% python3 -q
>>> import numpy as np
>>> from numpy import linalg as LA
>>> np.set_printoptions(suppress=True, linewidth=120)
>>> tidy = lambda a: np.round(a, 1) + 0
>>> data, _ = LA.qr(np.array([[-1.8, 0.7, 1.9, 0.0, 1.0, -0.1, -1.5, -1.7],
...     [-0.2, -2.0, -0.3, 0.4, 0.5, 1.3, 1.9, -0.7],
...     [0.5, -1.6, -1.4, 0.9, 0.4, 0.7, 0.8, 0.4],
...     [0.4, -0.1, -0.9, -1.4, 0.4, -0.3, -0.8, -0.1],
...     [0.9, -0.5, 0.6, 0.5, 0.8, 0.4, 1.6, 2.0],
...     [0.6, 0.7, 1.0, 0.3, 1.5, -0.4, -0.7, 0.5],
...     [-0.4, 1.9, 1.1, 1.4, -0.4, -1.6, 1.1, -1.1],
...     [1.5, -0.6, -2.4, -1.2, -0.5, -0.5, 1.5, -0.3]]))
>>> tidy(data)
array([[-0.7,  0. ,  0.1, -0.3, -0.4,  0.3, -0.2,  0.4],
       [-0.1, -0.7,  0.2,  0.1,  0. ,  0.5, -0.2, -0.5],
       [ 0.2, -0.4, -0.1,  0.6, -0.5, -0.2,  0.2,  0.3],
       [ 0.1,  0. , -0.2, -0.5, -0.4,  0.2,  0.7, -0.3],
       [ 0.3,  0. ,  0.7,  0. ,  0.2,  0.3,  0.3,  0.5],
       [ 0.2,  0.3,  0.5, -0.1, -0.6, -0.2, -0.4, -0.3],
       [-0.1,  0.5,  0. ,  0.6, -0.1,  0.5,  0.1, -0.2],
       [ 0.6,  0. , -0.4, -0.1, -0.1,  0.4, -0.5,  0.3]])
>>> # keeps lengths
>>> vec = np.array([2, 0, 2, 1, 0, 1, 2, 1])
>>> h1 = np.maximum(data @ vec, 0)
>>> tidy(data.T @ h1)
array([ 1.3,  0. ,  2. ,  0.7, -0.5,  1.3,  1.8,  1.5])
>>> tidy(h1)
array([0. , 0. , 1.1, 0.6, 3.4, 0.1, 0.9, 0. ])
>>> tidy(np.maximum(data @ vec, 0) - np.maximum(-data @ vec, 0))
array([-1.1,  0. ,  1.1,  0.6,  3.4,  0.1,  0.9, -0.1])
>>> tidy(np.maximum(data @ (3 * vec), 0))
array([ 0. ,  0. ,  3.4,  1.8, 10.2,  0.4,  2.6,  0. ])
>>> rng = np.random.default_rng(350982)
>>> lab = rng.permutation(8)
>>> M2 = data[:, lab] * rng.choice([-1, 1], 8)
>>> tidy(M2)
array([[ 0.3,  0.4,  0.7,  0.3, -0.1,  0. , -0.4,  0.2],
       [ 0.5, -0.5,  0.1, -0.1, -0.2, -0.7,  0. ,  0.2],
       [-0.2,  0.3, -0.2, -0.6,  0.1, -0.4, -0.5, -0.2],
       [ 0.2, -0.3, -0.1,  0.5,  0.2,  0. , -0.4, -0.7],
       [ 0.3,  0.5, -0.3,  0. , -0.7,  0. ,  0.2, -0.3],
       [-0.2, -0.3, -0.2,  0.1, -0.5,  0.3, -0.6,  0.4],
       [ 0.5, -0.2,  0.1, -0.6,  0. ,  0.5, -0.1, -0.1],
       [ 0.4,  0.3, -0.6,  0.1,  0.4,  0. , -0.1,  0.5]])
>>> Uu, _, VT = LA.svd(data.T @ M2)
>>> tidy(Uu @ VT)
array([[ 0.,  0., -1.,  0.,  0.,  0.,  0.,  0.],
       [ 0.,  0.,  0.,  0.,  0.,  1.,  0.,  0.],
       [ 0.,  0.,  0.,  0., -1.,  0.,  0.,  0.],
       [ 0.,  0.,  0., -1.,  0.,  0.,  0.,  0.],
       [ 0.,  0.,  0.,  0.,  0.,  0.,  1.,  0.],
       [ 1.,  0.,  0.,  0.,  0.,  0.,  0.,  0.],
       [ 0.,  0.,  0.,  0.,  0.,  0.,  0., -1.],
       [ 0.,  1.,  0.,  0.,  0.,  0.,  0.,  0.]])
>>> vec = np.array([-3, -3, 1, -3, -3, -3, -2, -2])
>>> tidy(M2.T @ (M2 @ vec))
array([-3., -3.,  1., -3., -3., -3., -2., -2.])
